$ python3 -q
>>> import numpy as np
>>> from numpy import linalg as LA
>>> np.set_printoptions(precision=2, suppress=True, linewidth=160)
>>> def rnd(a):
...     return np.round(a, 2) + 0
... 
>>> M = np.loadtxt("block16.csv", delimiter=",")
>>> rnd(M)
array([[  1.77,   3.19,  -2.36],
       [  2.66,  10.32,   2.99],
       [  3.4 ,  16.18,   7.39],
       [  1.66,   2.31,  -3.02],
       [  4.36,  23.9 ,  13.18],
       [  2.86,  11.86,   4.14],
       [  2.55,   9.41,   2.31],
       [  1.8 ,   3.41,  -2.19],
       [ -0.66, -16.26, -16.94],
       [  1.9 ,   4.17,  -1.62],
       [  1.95,   4.59,  -1.31],
       [  2.52,   9.13,   2.09],
       [  2.35,   7.8 ,   1.1 ]])
>>> dist = LA.norm(M[:, None] - M[None], axis=-1)
>>> np.unravel_index(dist.round(6).argmax(), dist.shape)
(np.int64(4), np.int64(8))
>>> print(dist[8].round(6).argsort(kind="stable")[:4])
[8 3 0 7]
>>> (dist + 1e9 * np.eye(13)).round(6).argmin(axis=1)
array([ 7,  6,  5,  0,  2,  1, 11,  0,  3, 10,  9,  6, 11])
>>> rnd(LA.norm(M - M.mean(axis=0), axis=1))
array([ 4.69,  4.27, 11.63,  5.8 , 21.33,  6.2 ,  3.13,  4.42, 29.12,  3.45,  2.94,  2.77,  1.1 ])
>>> dist.mean(axis=1).argmax()
np.int64(8)
>>> gram = np.cov(M, rowvar=False)
>>> np.corrcoef(M[:, 2], M[:, 0])[0, 1]
np.float64(1.0)
>>> print(rnd(M.std(axis=0)))
[1.11 8.86 6.64]
>>> gram.shape
(3, 3)
